$ python -q
>>> import numpy as np
>>> np.set_printoptions(precision=3, suppress=True, linewidth=100)
>>> F = np.load("out3.npy")
>>> F
array([[-0.4, -1.5],
       [ 0.8,  0.6]])
>>> A2 = F / np.linalg.norm(F, axis=1, keepdims=True)
>>> C2 = A2 @ A2.T
>>> np.linalg.norm(A2, axis=1)
array([1., 1.])
>>> C2
array([[ 1.   , -0.786],
       [-0.786,  1.   ]])
>>> (C2 - 2 * np.eye(2)).round(6).argmax(axis=1)
array([1, 0])
>>> F[1] @ F[0]
np.float64(-1.22)
>>> round(float(np.linalg.norm(F, "nuc")), 3)
2.309
>>> np.linalg.norm(F, axis=1).argmax()
np.int64(0)
>>> round(float(np.linalg.norm(F[1], 1)), 3), np.round(np.linalg.norm(F[1], np.inf), 3)
(1.4, np.float64(0.8))
>>> np.linalg.norm(F, axis=1)
array([1.552, 1.   ])
>>> x0 = np.array([-3, 0])
>>> a = np.maximum(F @ x0, 0)
>>> a
array([1.2, 0. ])
>>> F * (a > 1e-9)[:, None]
array([[-0.4, -1.5],
       [ 0. ,  0. ]])
>>> np.tanh(F @ x0)
array([ 0.834, -0.984])
>>> np.maximum(F @ x0, 0) - np.maximum(-F @ x0, 0)
array([ 1.2, -2.4])
>>> A2 = F / np.sqrt((F ** 2).mean(axis=1, keepdims=True))
>>> np.linalg.matrix_rank(F - F.mean(axis=1, keepdims=True))
np.int64(1)
>>> F - F.mean(axis=1, keepdims=True)
array([[ 0.55, -0.55],
       [ 0.1 , -0.1 ]])
>>> np.linalg.norm(A2, axis=1)
array([1.414, 1.414])
>>> X = np.load("m.npy")
>>> X
array([[4.3, 4. , 0. , 2. ],
       [0. , 9.3, 8. , 5. ],
       [3. , 1. , 8.3, 2. ],
       [4. , 4. , 0. , 2.3]])
>>> np.linalg.cond(X) > 100
np.False_
>>> np.argsort(-np.linalg.norm(X, axis=0).round(6), kind="stable")[:3]
array([2, 1, 0])
>>> np.abs(np.linalg.svd(X)[2][-1])
array([0.11 , 0.375, 0.134, 0.911])
>>> np.round(np.linalg.norm(X, 2) / np.linalg.norm(X), 3)
np.float64(0.876)
>>> round(np.log10(np.linalg.cond(X)))
2
>>> np.round(np.einsum("ij,ji->", X, X), 3)
np.float64(251.16)
>>> np.round(np.linalg.det(X.T), 3)
np.float64(128.969)
>>> np.linalg.eigvals(X)
array([15.254+0.j   ,  0.3  +0.j   ,  4.323+3.081j,  4.323-3.081j])
>>> round(np.linalg.det(X[::-1]), 3)
np.float64(128.969)
>>> np.round(np.linalg.det(2 * X), 3), round(float(np.linalg.det(X)), 3)
(np.float64(2063.506), 128.969)
>>> proj = np.triu(np.array([[3, -4, 3, 1], [4, -1, 4, -2], [3, -2, 3, -3], [5, 3, -2, -3]]), 1) + np.eye(4)
>>> A2 = proj @ X @ np.linalg.inv(proj)
>>> np.poly(A2)
array([   1.   ,  -24.2  ,  167.24 , -477.918,  128.969])
>>> np.round(np.trace(A2), 3), round(float(np.trace(X)), 3)
(np.float64(24.2), 24.2)
